>>> import numpy as np
>>> np.set_printoptions(precision=3, suppress=True, linewidth=120)
>>> def rd(a):
...     return np.round(a, 3) + 0
... 
>>> mat = np.load("sample15.npy")
>>> mat
array([[ 0,  1,  0,  1, -2],
       [ 2,  3,  1,  0, -3],
       [ 2,  2,  1, -1, -1],
       [-2, -1, -2, -1,  2],
       [-1,  2,  1,  2, -2],
       [-3,  1, -1,  1,  0],
       [ 0,  6,  4,  3, -5],
       [ 2,  2,  1, -1, -1],
       [ 0,  1, -1,  1, -2],
       [-1,  2,  2,  2, -2],
       [ 1,  4,  2,  1, -3],
       [-2,  5,  2,  2, -3],
       [ 0,  0,  0,  0,  0],
       [ 2,  3,  1,  0, -3],
       [ 2,  2,  1, -1, -1],
       [ 0,  0,  0,  0,  0],
       [-1, -2, -4, -2,  2],
       [ 0,  6,  4,  3, -5],
       [ 2,  3,  0,  0, -3],
       [-1,  2,  2,  2, -2],
       [-3,  1, -1,  1,  0],
       [ 0,  0,  0,  0,  0],
       [ 3,  1, -1, -2, -1],
       [ 0,  0,  0,  0,  0],
       [-2,  4,  3,  4, -4],
       [ 0,  0,  0,  0,  0],
       [-1,  2,  1,  2, -2],
       [ 0,  0,  0,  0,  0],
       [ 1, -1, -2, -1,  0],
       [ 0,  0,  0,  0,  0],
       [-2,  4,  3,  4, -4],
       [ 1, -1, -2, -1,  0],
       [ 0,  1, -1,  1, -2],
       [-3,  1,  0,  1,  0],
       [ 1, -1, -2, -1,  0],
       [-1,  3,  1,  0, -1],
       [ 0,  0,  0,  0,  0],
       [ 0,  0,  0,  0,  0],
       [ 1, -1, -2, -1,  0],
       [ 0,  1,  0,  1, -2],
       [ 0,  0,  0,  0,  0],
       [-1,  2,  2,  2, -2],
       [ 0,  1, -1,  1, -2],
       [ 0,  0,  0,  0,  0],
       [ 0,  1,  0,  1, -2],
       [ 1, -1, -2, -1,  0]])
>>> def softmax(z):
...     e = np.exp(z - z.max(axis=-1, keepdims=True))
...     return e / e.sum(axis=-1, keepdims=True)
... 
>>> print(rd(softmax(10 * mat[26])))
[0.  0.5 0.  0.5 0. ]
>>> rd(softmax(mat[26] + -2))
array([0.02 , 0.411, 0.151, 0.411, 0.008])
>>> rd(softmax(mat).sum(axis=1))
array([1., 1., 1., 1., 1., 1., 1., 1., 1., 1., 1., 1., 1., 1., 1., 1., 1., 1., 1., 1., 1., 1., 1., 1., 1., 1., 1., 1.,
       1., 1., 1., 1., 1., 1., 1., 1., 1., 1., 1., 1., 1., 1., 1., 1., 1., 1.])
>>> S = mat @ mat.T / np.sqrt(5)
>>> rd(softmax(S)[26] @ mat)
array([-0.431,  5.575,  3.77 ,  3.191, -4.77 ])
>>> P = mat @ np.linalg.solve(mat.T @ mat, mat.T)
>>> np.allclose(P @ P, P)
True
>>> print(rd(np.linalg.eigvalsh(P)))
[0. 0. 0. 0. 0. 0. 0. 0. 0. 0. 0. 0. 0. 0. 0. 0. 0. 0. 0. 0. 0. 0. 0. 0. 0. 0. 0. 0. 0. 0. 0. 0. 0. 0. 0. 0. 0. 0. 0.
 0. 0. 1. 1. 1. 1. 1.]
>>> C = mat[[44, 7]].astype(float)
>>> for _ in range(5):
...     lab = np.linalg.norm(mat[:, None] - C, axis=-1).argmin(axis=1)
...     C = np.array([mat[lab == j].mean(axis=0) for j in range(2)])
... 
>>> lab
array([0, 1, 0, 0, 1, 0, 1, 0, 0, 1, 1, 1, 0, 1, 0, 0, 0, 1, 1, 1, 0, 0, 0, 0, 1, 0, 1, 0, 0, 0, 1, 0, 0, 0, 0, 1, 0,
       0, 0, 0, 0, 1, 0, 0, 0, 0])
>>> print(rd(C))
[[ 0.065  0.258 -0.613 -0.129 -0.387]
 [-0.333  3.4    1.933  1.8   -2.933]]
>>> x = np.array([9, 1, 6, 2, 5])
>>> print(np.sign((mat @ x).round(6)))
[-1  1  1 -1 -1 -1  1  1 -1 -1  1 -1  0  1  1  0 -1  1  1 -1 -1  0  1  0 -1  0 -1  0 -1  0 -1 -1 -1 -1 -1 -1  0  0 -1
 -1  0 -1 -1  0 -1 -1]
>>> print(mat @ x)
[ -7  12  19 -23  -7 -30  11  19 -13  -1  12 -12   0  12  19   0 -29  11   6  -1 -30   0  13   0  -8   0  -7   0  -6
   0  -8  -6 -13 -24  -6  -5   0   0  -6  -7   0  -1 -13   0  -7  -6]
>>> np.linalg.norm(mat @ x) <= np.linalg.norm(mat, 2) * np.linalg.norm(x) + 1e-9
np.True_
>>> mat @ np.eye(5)[3]
array([ 1.,  0., -1., -1.,  2.,  1.,  3., -1.,  1.,  2.,  1.,  2.,  0.,  0., -1.,  0., -2.,  3.,  0.,  2.,  1.,  0.,
       -2.,  0.,  4.,  0.,  2.,  0., -1.,  0.,  4., -1.,  1.,  1., -1.,  0.,  0.,  0., -1.,  1.,  0.,  2.,  1.,  0.,
        1., -1.])
>>> (mat @ x).argmax()
np.int64(2)
>>> (mat * x).sum(axis=1)
array([ -7,  12,  19, -23,  -7, -30,  11,  19, -13,  -1,  12, -12,   0,  12,  19,   0, -29,  11,   6,  -1, -30,   0,
        13,   0,  -8,   0,  -7,   0,  -6,   0,  -8,  -6, -13, -24,  -6,  -5,   0,   0,  -6,  -7,   0,  -1, -13,   0,
        -7,  -6])
>>> mat @ (2 * x)
array([-14,  24,  38, -46, -14, -60,  22,  38, -26,  -2,  24, -24,   0,  24,  38,   0, -58,  22,  12,  -2, -60,   0,
        26,   0, -16,   0, -14,   0, -12,   0, -16, -12, -26, -48, -12, -10,   0,   0, -12, -14,   0,  -2, -26,   0,
       -14, -12])
>>> J = np.array([[2, 3, 6, 7, -9, -5, 2],
...     [2, -7, -14, 3, 2, 0, -2],
...     [5, -5, -10, -4, 6, 4, 5],
...     [1, 2, 4, 3, -3, 0, -8],
...     [-1, -6, -12, -7, 8, -2, 7],
...     [1, 2, 4, 4, 4, -7, -6],
...     [8, -4, -8, 7, -8, -2, 6],
...     [5, 3, 6, 9, -3, 3, -2],
...     [-9, 3, 6, 6, 0, -9, -3]])
>>> # rank 6
>>> blk = np.stack([J, 3 * J, J[::-1]])
>>> rd(np.linalg.norm(blk, axis=(1, 2)))
array([ 45.022, 135.067,  45.022])
>>> np.einsum("bij,cij->bc", blk, blk)
array([[ 2027,  6081,   733],
       [ 6081, 18243,  2199],
       [  733,  2199,  2027]])
>>> np.linalg.matrix_rank(blk)
array([6, 6, 6])
>>> print((blk @ J.T).shape)
(3, 9, 9)
>>> np.linalg.matrix_rank(blk.reshape(3, -1))
np.int64(2)
>>> left, s, VT = np.linalg.svd(J)
>>> vecs = VT[:(s > 1e-8).sum()]
>>> rng = np.random.default_rng(4361)
>>> x = J[8] + -2 * J[0] + rng.integers(2) * np.eye(7)[0]
>>> x
array([-13.,  -3.,  -6.,  -8.,  18.,   1.,  -7.])
>>> np.linalg.matrix_rank(np.vstack([J, x]))
np.int64(6)
>>> np.allclose(vecs.T @ vecs @ x, x)
True
>>> r = np.linalg.matrix_rank(J)
>>> r
np.int64(6)
>>> N = np.linalg.svd(J)[2][r:].T
>>> [int(np.linalg.matrix_rank(J[:, :j + 1])) for j in range(7)]
[1, 2, 2, 3, 4, 5, 6]
>>> np.linalg.matrix_rank(J.T @ J), np.linalg.matrix_rank(J @ J.T)
(np.int64(6), np.int64(6))
>>> rd(N @ N.T)
array([[ 0. ,  0. ,  0. ,  0. ,  0. ,  0. ,  0. ],
       [ 0. ,  0.8, -0.4,  0. ,  0. ,  0. ,  0. ],
       [ 0. , -0.4,  0.2,  0. ,  0. ,  0. ,  0. ],
       [ 0. ,  0. ,  0. ,  0. ,  0. ,  0. ,  0. ],
       [ 0. ,  0. ,  0. ,  0. ,  0. ,  0. ,  0. ],
       [ 0. ,  0. ,  0. ,  0. ,  0. ,  0. ,  0. ],
       [ 0. ,  0. ,  0. ,  0. ,  0. ,  0. ,  0. ]])
>>> [int(np.linalg.matrix_rank(J[:i])) for i in range(1, len(J) + 1)]
[1, 2, 3, 4, 5, 6, 6, 6, 6]
>>> np.allclose(J @ N, 0)
True
>>> print(rd(N[:, 0] / N[np.abs(N[:, 0]).round(6).argmax(), 0]))
[ 0.   1.  -0.5  0.   0.   0.   0. ]
>>> [int(np.linalg.matrix_rank(np.delete(J, i, axis=0))) for i in range(9)]
[6, 6, 6, 6, 6, 6, 6, 6, 6]
>>> m1 = np.loadtxt("a.csv", delimiter=",")
>>> rd(m1)
array([[ 0.667, -0.333, -0.111, -0.333, -0.111, -0.556],
       [-0.333,  0.667, -0.111, -0.333, -0.111, -0.556],
       [-0.111, -0.111,  0.963, -0.111, -0.037, -0.185],
       [-0.333, -0.333, -0.111,  0.667, -0.111, -0.556],
       [-0.111, -0.111, -0.037, -0.111,  0.963, -0.185],
       [-0.556, -0.556, -0.185, -0.556, -0.185,  0.074]])
>>> print(rd(np.linalg.norm(m1, "nuc")))
6.0
>>> rd(np.linalg.norm(m1) ** 2 / np.linalg.norm(m1, 2) ** 2)
np.float64(6.0)
>>> rd(np.linalg.norm(m1, axis=0))
array([1., 1., 1., 1., 1., 1.])
>>> rd(np.linalg.norm(m1, axis=1))
array([1., 1., 1., 1., 1., 1.])
>>> rd(np.linalg.norm(m1[4] - m1[5]))
np.float64(1.414)
>>> print(rd(np.linalg.norm(m1[4], 1)), rd(np.linalg.norm(m1[4], np.inf)))
1.519 0.963
>>> data = np.array([[-1, 1, 0, 0], [1, 1, 0, 0], [0, 0, -1, 1], [0, 0, 1, 1]])
>>> data
array([[-1,  1,  0,  0],
       [ 1,  1,  0,  0],
       [ 0,  0, -1,  1],
       [ 0,  0,  1,  1]])
>>> u, v = data[3], data[2]
>>> u @ u
np.int64(2)
>>> u @ v
np.int64(0)
>>> pr = (u @ v) / (u @ u) * u
>>> rd(np.linalg.norm(u + v) ** 2 + np.linalg.norm(u - v) ** 2)
np.float64(8.0)
>>> v - pr
array([ 0.,  0., -1.,  1.])
>>> np.linalg.matrix_rank(np.outer(u, v))
np.int64(1)
>>> x = np.array([-3, 0, 1, 0])
>>> y = data @ x
>>> y
array([ 3, -3, -1,  1])
>>> print(rd(np.linalg.solve(data, y + data[:, 3])))
[-3.  0.  1.  1.]
>>> rd(np.linalg.solve(data, 2 * y))
array([-6.,  0.,  2.,  0.])
>>> rd(np.linalg.solve(data, data[:, 2]))
array([0., 0., 1., 0.])
